$ python -q
>>> import numpy as np
>>> from numpy import linalg as LA
>>> np.set_printoptions(precision=1, suppress=True, linewidth=120, legacy="1.25")
>>> tidy = lambda a: np.round(a, 1) + 0
>>> F = np.load("out5.npy")
>>> F
array([[-1, -1, -1],
       [-1, -2, -2],
       [-1, -2, -3]])
>>> O, vecs = LA.qr(F[:, :1])[0], LA.qr(F[:, 1:])[0]
>>> s = LA.svd(O.T @ vecs, compute_uv=False)
>>> tidy(LA.norm(O @ O.T - vecs @ vecs.T, 2))
1.0
>>> (s > 0.9).sum()
1
>>> rng = np.random.default_rng(34543)
>>> A2 = F + rng.integers(-2, 3, (3, 1)) @ rng.integers(-2, 3, (1, 3))
>>> A2
array([[-2, -1, -1],
       [-3, -2, -2],
       [-2, -2, -3]])
>>> tidy(LA.svd(A2 - F, compute_uv=False))
array([2.4, 0. , 0. ])
>>> A2 - F
array([[-1,  0,  0],
       [-2,  0,  0],
       [-1,  0,  0]])
>>> np.abs(A2 - F).sum(axis=1)
array([1, 2, 1])
>>> def softmax(z):
...     e = np.exp(z - z.max(axis=-1, keepdims=True))
...     return e / e.sum(axis=-1, keepdims=True)
... 
>>> tidy(softmax(F).sum(axis=1))
array([1., 1., 1.])
>>> tidy(softmax(10 * F[2]))
array([1., 0., 0.])
>>> att = F @ F.T / np.sqrt(3)
>>> tidy(softmax(att + np.triu(np.full(att.shape, -np.inf), 1)))
array([[1. , 0. , 0. ],
       [0.1, 0.9, 0. ],
       [0. , 0.1, 0.8]])
>>> softmax(att).round(6).argmax(axis=1)
array([2, 2, 2])
>>> tidy(softmax(att)[2] @ F)
array([-1. , -2. , -2.8])
>>> E = np.loadtxt("run0.csv", delimiter=",")
>>> tidy(E)
array([[0.3, 0.3, 0.3, 0. ],
       [0.3, 0.7, 0. , 0. ],
       [0. , 0.3, 0.3, 0.3],
       [0. , 0. , 0.3, 0.7]])
>>> tidy(LA.det(E))
0.0
>>> np.trace(E)
2.0
>>> arr = np.loadtxt("data.csv", delimiter=",")
>>> tidy(arr)
array([[ 0.5,  0. ,  0. ,  0. , -0.9],
       [ 0. ,  1. ,  0. ,  0. ,  0. ],
       [ 0. ,  0. ,  1. ,  0. ,  0. ],
       [ 0. ,  0. ,  0. ,  1. ,  0. ],
       [ 0.9,  0. ,  0. ,  0. ,  0.5]])
>>> G = arr.T @ arr
>>> tidy(LA.svd(arr, compute_uv=False) ** 2)
array([1., 1., 1., 1., 1.])
>>> tidy(LA.eigvalsh(G)[::-1])
array([1., 1., 1., 1., 1.])
>>> np.allclose(G, G.T)
True
>>> K = np.loadtxt("x.csv", delimiter=",")
>>> tidy(K)
array([[ 1.8,  0.7,  0. , -0.5],
       [-0.7,  0.8,  0.8, -1.5],
       [ 0.5, -1.6,  0.8, -0.6],
       [-0.1, -0.4, -1.6, -1.1]])
>>> O = K.astype(float).copy()
>>> for j in range(4):
...     O[:, j] -= O[:, :j] @ (O[:, :j].T @ O[:, j])
...     O[:, j] /= LA.norm(O[:, j])
... 
>>> tidy(O.T @ O)
array([[1., 0., 0., 0.],
       [0., 1., 0., 0.],
       [0., 0., 1., 0.],
       [0., 0., 0., 1.]])
>>> tidy(O.T @ K)
array([[2., 0., 0., 0.],
       [0., 2., 0., 0.],
       [0., 0., 2., 0.],
       [0., 0., 0., 2.]])
>>> vec = np.array([0, -2, 2, 0])
>>> target = K @ vec
>>> tidy(target)
array([-1.4,  0.1,  4.9, -2.4])
>>> tidy(LA.solve(K.T, K[0]))
array([1., 0., 0., 0.])
>>> tidy(LA.solve(K, K[:, 2]))
array([0., 0., 1., 0.])
>>> tidy(LA.solve(K, -3 * target))
array([ 0.,  6., -6.,  0.])
>>> tidy(np.diff(K, axis=0))
array([[-2.5,  0. ,  0.8, -1. ],
       [ 1.2, -2.4,  0. ,  0.9],
       [-0.6,  1.2, -2.5, -0.4]])
>>> np.count_nonzero(K)
16
>>> tidy(LA.norm(K))
4.0
>>> np.unravel_index(np.abs(K).argmax(), K.shape)
(0, 0)
>>> tidy(K.sum(axis=0))
array([ 1.4, -0.6,  0. , -3.7])
>>> X = np.triu(rng.random((5, 5)) < 0.5, 1).astype(int)
>>> X = X + X.T
>>> X
array([[0, 1, 0, 1, 1],
       [1, 0, 0, 0, 0],
       [0, 0, 0, 1, 0],
       [1, 0, 1, 0, 1],
       [1, 0, 0, 1, 0]])
>>> Uu, s, Vh = LA.svd(X)
>>> tidy(s)
array([2.3, 1.6, 1.3, 0.6, 0. ])
>>> np.argmax(s[:-1] / (s[1:] + 1e-6)) + 1
4
>>> A2 = Uu[:, :4] @ np.diag(s[:4]) @ Vh[:4]
>>> tidy(LA.norm(X - A2) / LA.norm(X))
0.0
>>> LA.matrix_rank(X, rtol=0.05)
4
>>> tidy(A2)
array([[0., 1., 0., 1., 1.],
       [1., 0., 0., 0., 0.],
       [0., 0., 0., 1., 0.],
       [1., 0., 1., 0., 1.],
       [1., 0., 0., 1., 0.]])
>>> tidy(LA.pinv(arr))
array([[ 0.5,  0. ,  0. ,  0. ,  0.9],
       [ 0. ,  1. ,  0. ,  0. ,  0. ],
       [ 0. ,  0. ,  1. ,  0. ,  0. ],
       [ 0. ,  0. ,  0. ,  1. ,  0. ],
       [-0.9,  0. ,  0. ,  0. ,  0.5]])
>>> tidy(LA.svd(arr, compute_uv=False))
array([1., 1., 1., 1., 1.])
>>> idx = rng.permutation(4)
>>> idx
array([2, 1, 0, 3])
>>> A2 = K[idx][:, idx]
>>> tidy(np.diag(A2))
array([ 0.8,  0.8,  1.8, -1.1])
>>> tidy(np.trace(A2))
2.3
>>> A = np.loadtxt("sample2.csv", delimiter=",")
>>> A
array([[ 0.,  1.,  2.,  1.],
       [-1., -1., -1.,  2.],
       [ 0.,  0.,  2.,  3.],
       [ 0.,  0.,  2., -1.]])
>>> np.einsum("ij,ji->", A, A)
16.0
>>> tidy(LA.det(A[::-1]))
-8.0
>>> tidy(LA.eigvals(A))
array([-0.5+0.9j, -0.5-0.9j,  3.4+0.j , -2.4+0.j ])
>>> tidy(LA.det(2 * A)), tidy(LA.det(A))
(-128.0, -8.0)
>>> np.einsum("ii->", A)
0.0
>>> np.kron(np.eye(2, dtype=int), A)
array([[ 0.,  1.,  2.,  1.,  0.,  0.,  0.,  0.],
       [-1., -1., -1.,  2., -0., -0., -0.,  0.],
       [ 0.,  0.,  2.,  3.,  0.,  0.,  0.,  0.],
       [ 0.,  0.,  2., -1.,  0.,  0.,  0., -0.],
       [ 0.,  0.,  0.,  0.,  0.,  1.,  2.,  1.],
       [-0., -0., -0.,  0., -1., -1., -1.,  2.],
       [ 0.,  0.,  0.,  0.,  0.,  0.,  2.,  3.],
       [ 0.,  0.,  0., -0.,  0.,  0.,  2., -1.]])
